% ipython --no-banner

In [1]: import numpy as np

In [2]: np.set_printoptions(precision=2, suppress=True, linewidth=160, sign=" ")

In [3]: rd = lambda a: np.round(a, 2) + 0

In [4]: m1 = np.load("data.npy")

In [5]: m1
Out[5]: 
array([[ 2,  1],
       [ 2, -1]])

In [6]: proj = np.triu(np.array([[8, 2], [-2, 9]]), 1) + np.eye(2)

In [7]: out = proj @ m1 @ np.linalg.inv(proj)

In [8]: out
Out[8]: 
array([[  6., -13.],
       [  2.,  -5.]])

In [9]: np.linalg.matrix_rank(out)
Out[9]: np.int64(2)

In [10]: X = np.array([[-3, -5, -2, 3], [5, 4, 5, 3], [-5, -1, 4, 4]])

In [11]: X[-1] = X[0] + 3 * X[1]

In [12]: X
Out[12]: 
array([[-3, -5, -2,  3],
       [ 5,  4,  5,  3],
       [12,  7, 13, 12]])

In [13]: # null space of dimension 2

In [14]: U, s, VT = np.linalg.svd(X)

In [15]: np.argmax(s[:-1] / (s[1:] + 1e-6)) + 1
Out[15]: np.int64(2)

In [16]: out = U[:, :2] @ np.diag(s[:2]) @ VT[:2]

In [17]: print(rd(np.linalg.norm(X - out) / np.linalg.norm(X)))
0.0

In [18]: np.linalg.matrix_rank(X, rtol=0.05)
Out[18]: np.int64(2)

In [19]: w1 = np.array([[-1, 2], [3, -1], [4, -4], [4, -5]])

In [20]: b = np.array([-1, -4])

In [21]: act = np.maximum(X @ w1 + b, 0)

In [22]: rd((act > 0).mean(axis=0))
Out[22]: array([ 0.67,  0.  ])

In [23]: (act > 0).astype(int)
Out[23]: 
array([[ 0,  0],
       [ 1,  0],
       [ 1,  0]])

In [24]: np.linalg.matrix_rank(act)
Out[24]: np.int64(1)

In [25]: cent = np.array([[-5, 9, -9], [3, -1, 1]])

In [26]: print(act @ cent)
[[   0    0    0]
 [-190  342 -342]
 [-540  972 -972]]

In [27]: w1 @ cent
Out[27]: 
array([[ 11, -11,  11],
       [-18,  28, -28],
       [-32,  40, -40],
       [-35,  41, -41]])

In [28]: (act @ cent).round(6).argmax(axis=1)
Out[28]: array([ 0,  1,  1])

In [29]: out = X[0, 0] * X[1:] - np.outer(X[1:, 0], X[0])

In [30]: out
Out[30]: 
array([[  0,  13,  -5, -24],
       [  0,  39, -15, -72]])

In [31]: print(np.flatnonzero(~out.round(6).any(axis=1)))
[]

In [32]: np.linalg.matrix_rank(out), np.linalg.matrix_rank(X)
Out[32]: (np.int64(1), np.int64(2))

In [33]: np.allclose(out[:-1].T @ np.linalg.lstsq(out[:-1].T, out[-1])[0], out[-1])
Out[33]: True

In [34]: np.unique(out.round(6), axis=0).shape
Out[34]: (2, 4)

In [35]: np.abs(np.diag(np.linalg.qr(out)[1])) > 1e-9
Out[35]: array([False,  True])

In [36]: out = np.array([[-7]])

In [37]: cent = np.array([[0, -1], [-3, 1]])

In [38]: M = np.block([[out, np.array([[3, 2]])], [np.zeros((2, 1)), cent]])

In [39]: M
Out[39]: 
array([[-7.,  3.,  2.],
       [ 0.,  0., -1.],
       [ 0., -3.,  1.]])

In [40]: f = np.array([1, -2, -1])

In [41]: np.correlate(M[2], M[1], "full")
Out[41]: array([ 0.,  3., -1.,  0.,  0.])

In [42]: x = np.array([2, -1, -3])

In [43]: target = M @ x

In [44]: b, lr = np.zeros(3), 1 / np.linalg.norm(M, 2) ** 2

In [45]: for i in range(6):
    ...:     b -= lr * M.T @ (M @ b - target)
    ...:     if i % 1 == 0: print(i, round(np.linalg.norm(M @ b - target), 2))
    ...: 
0 3.36
1 3.01
2 2.72
3 2.48
4 2.29
5 2.14

In [46]: print(rd(np.linalg.cond(M)))
9.13

In [47]: rank = np.linalg.matrix_rank(X)

In [48]: rank
Out[48]: np.int64(2)

In [49]: ns = np.linalg.svd(X)[2][rank:].T

In [50]: print([int(np.linalg.matrix_rank(X[:, :j + 1])) for j in range(4)])
[1, 2, 2, 2]

In [51]: print(np.allclose(X @ ns, 0))
True

In [52]: rd(ns @ ns.T)
Out[52]: 
array([[ 0.65, -0.33, -0.33, -0.11],
       [-0.33,  0.47, -0.23,  0.3 ],
       [-0.33, -0.23,  0.66, -0.26],
       [-0.11,  0.3 , -0.26,  0.22]])

In [53]: ns.shape
Out[53]: (4, 2)

In [54]: print([int(np.linalg.matrix_rank(X[:i])) for i in range(1, len(X) + 1)])
[1, 2, 2]

In [55]: [int(np.linalg.matrix_rank(np.delete(X, i, axis=0))) for i in range(3)]
Out[55]: [2, 2, 2]

In [56]: data = np.loadtxt("case17.csv", delimiter=",")

In [57]: data
Out[57]: 
array([[ -0.4 , -28.74, -12.2 ],
       [ -0.37, -24.89, -10.43],
       [ -0.41, -19.72,  -8.08],
       [ -0.44, -18.34,  -7.46],
       [ -0.48, -16.82,  -6.78],
       [ -0.81, -10.36,  -3.98],
       [ -0.92,  -8.89,  -3.37],
       [ -0.94,  -8.67,  -3.28],
       [ -1.  ,  -8.03,  -3.01],
       [ -1.08,  -7.11,  -2.64],
       [ -1.58,  -1.24,  -0.51],
       [ -1.44,  -0.88,  -0.4 ],
       [ -0.69,  -0.3 ,  -0.18],
       [  0.04,   0.02,   0.01],
       [  0.65,   0.29,   0.2 ],
       [  1.98,   0.93,   0.67],
       [  2.03,   0.96,   0.7 ],
       [  3.54,   1.83,   1.34],
       [  6.56,   3.96,   2.86],
       [ 21.57,  18.93,  12.92],
       [ 24.51,  22.42,  15.19],
       [ 48.54,  54.83,  35.75],
       [ 58.78,  70.12,  45.27],
       [ 67.38,  83.46,  53.51]])

In [58]: lab = data[:, 2] > np.median(data[:, 2])

In [59]: f = data[lab].mean(axis=0) - data[~lab].mean(axis=0)

In [60]: print(np.argsort(-np.abs(f).round(6), kind="stable"))
[ 1  0  2]

In [61]: out = data / np.sqrt((data ** 2).mean(axis=1, keepdims=True))

In [62]: rd(np.linalg.norm(out, axis=1))
Out[62]: 
array([ 1.73,  1.73,  1.73,  1.73,  1.73,  1.73,  1.73,  1.73,  1.73,  1.73,  1.73,  1.73,  1.73,  1.73,  1.73,  1.73,  1.73,  1.73,  1.73,  1.73,  1.73,
        1.73,  1.73,  1.73])

In [63]: J = np.load("a.npy")

In [64]: J
Out[64]: 
array([[-2,  1,  2],
       [ 1,  4,  3],
       [ 2,  3, -6]])

In [65]: def softmax(z):
    ...:     e = np.exp(z - z.max(axis=-1, keepdims=True))
    ...:     return e / e.sum(axis=-1, keepdims=True)
    ...: 

In [66]: rd(softmax(J[1] + 5))
Out[66]: array([ 0.04,  0.71,  0.26])

In [67]: att = J @ J.T / np.sqrt(3)

In [68]: rd(softmax(att)[1] @ J)
Out[68]: array([ 1.,  4.,  3.])

In [69]: x = np.array([2, -2, 2])

In [70]: target = J @ x

In [71]: b, lr = np.zeros(3), 1 / np.linalg.norm(J, 2) ** 2

In [72]: for i in range(200):
    ...:     b -= lr * J.T @ (J @ b - target)
    ...:     if i % 50 == 0: print(i, round(np.linalg.norm(J @ b - target), 2))
    ...: 
0 5.4
50 0.23
100 0.01
150 0.0

In [73]: rd(b)
Out[73]: array([ 2., -2.,  2.])

In [74]: feats = np.loadtxt("m.csv", delimiter=",")

In [75]: feats
Out[75]: 
array([[ 1.87, -2.55,  2.22],
       [ 0.33, -1.26,  0.61],
       [ 0.17, -0.21, -0.6 ],
       [ 2.69, -4.42,  2.78],
       [ 0.99, -1.03,  1.22],
       [-0.21, -0.1 , -0.21],
       [ 3.08, -5.37,  3.77],
       [ 0.07, -0.19, -0.33],
       [-0.25,  0.41,  0.27],
       [ 1.74, -4.87,  2.84],
       [ 0.54,  0.34,  0.28],
       [ 1.86, -4.27,  3.06],
       [ 2.68, -5.63,  3.42]])

In [76]: w1 = np.array([[-2, -2], [-8, 5], [8, -5]])

In [77]: b = np.array([3, 2])

In [78]: act = np.maximum(feats @ w1 + b, 0)

In [79]: print(np.linalg.matrix_rank(act))
2

In [80]: rd((act > 0).mean(axis=0))
Out[80]: array([ 0.92,  0.38])

In [81]: cent = np.array([[-1, -1], [-2, -3]])

In [82]: print(w1 @ cent)
[[ 6  8]
 [-2 -7]
 [ 2  7]]

In [83]: (act @ cent).round(6).argmax(axis=1)
Out[83]: array([ 0,  0,  0,  0,  0,  0,  0,  0,  0,  0,  0,  0,  0])

In [84]: f = np.array([9, 7, -8])

In [85]: out = M + np.outer(f, np.eye(3)[2])

In [86]: print(np.linalg.matrix_rank(out - M))
1

In [87]: out
Out[87]: 
array([[-7.,  3., 11.],
       [ 0.,  0.,  6.],
       [ 0., -3., -7.]])

In [88]: np.linalg.matrix_rank(np.linalg.inv(out) - np.linalg.inv(M), tol=1e-8)
Out[88]: np.int64(1)

In [89]: rd(np.linalg.det(out) / np.linalg.det(M)), rd(1 + np.linalg.solve(M, f)[2])
Out[89]: (np.float64(-6.0), np.float64(-6.0))

In [90]: out = np.array([[-3, 1, -1], [1, 0, 0], [-1, 0, -3]])

In [91]: np.vstack([feats, out.T]).shape
Out[91]: (16, 3)

In [92]: gram = np.cov(feats, rowvar=False)

In [93]: print(rd(np.linalg.eigvalsh(gram)[::-1]))
[ 9.14  0.18  0.08]

In [94]: rd(np.corrcoef(feats.T))
Out[94]: 
array([[ 1.  , -0.94,  0.95],
       [-0.94,  1.  , -0.96],
       [ 0.95, -0.96,  1.  ]])

In [95]: rd(gram)
Out[95]: 
array([[ 1.4 , -2.6 ,  1.78],
       [-2.6 ,  5.52, -3.55],
       [ 1.78, -3.55,  2.48]])

In [96]: rd(np.corrcoef(feats[:, 2], feats[:, 1])[0, 1])
Out[96]: np.float64(-0.96)

In [97]: rd(np.polyfit(feats[:, 2], feats[:, 1], 1))
Out[97]: array([-1.43, -0.11])

In [98]: np.argwhere(np.triu(np.abs(np.corrcoef(feats.T)) > 0.8, 1))
Out[98]: 
array([[ 0,  1],
       [ 0,  2],
       [ 1,  2]])

In [99]: K = np.load("block12.npy")

In [100]: K
Out[100]: 
array([[ 5.,  1.,  0.],
       [ 0.,  5.,  1.],
       [ 0.,  0.,  5.]])

In [101]: # triangular: eigenvalues sit on the diagonal

In [102]: Q = K.astype(float).copy()

In [103]: for j in range(3):
     ...:     Q[:, j] -= Q[:, :j] @ (Q[:, :j].T @ Q[:, j])
     ...:     Q[:, j] /= np.linalg.norm(Q[:, j])
     ...: 

In [104]: print(Q)
[[ 1.  0.  0.]
 [ 0.  1.  0.]
 [ 0.  0.  1.]]

In [105]: Q.T @ Q
Out[105]: 
array([[ 1.,  0.,  0.],
       [ 0.,  1.,  0.],
       [ 0.,  0.,  1.]])

In [106]: proj = np.triu(np.array([[-3, 0, 7], [-6, 7, -3], [-7, -2, -4]]), 1) + np.eye(3)

In [107]: out = proj @ K @ np.linalg.inv(proj)

In [108]: np.poly(out)
Out[108]: array([   1.,  -15.,   75., -125.])
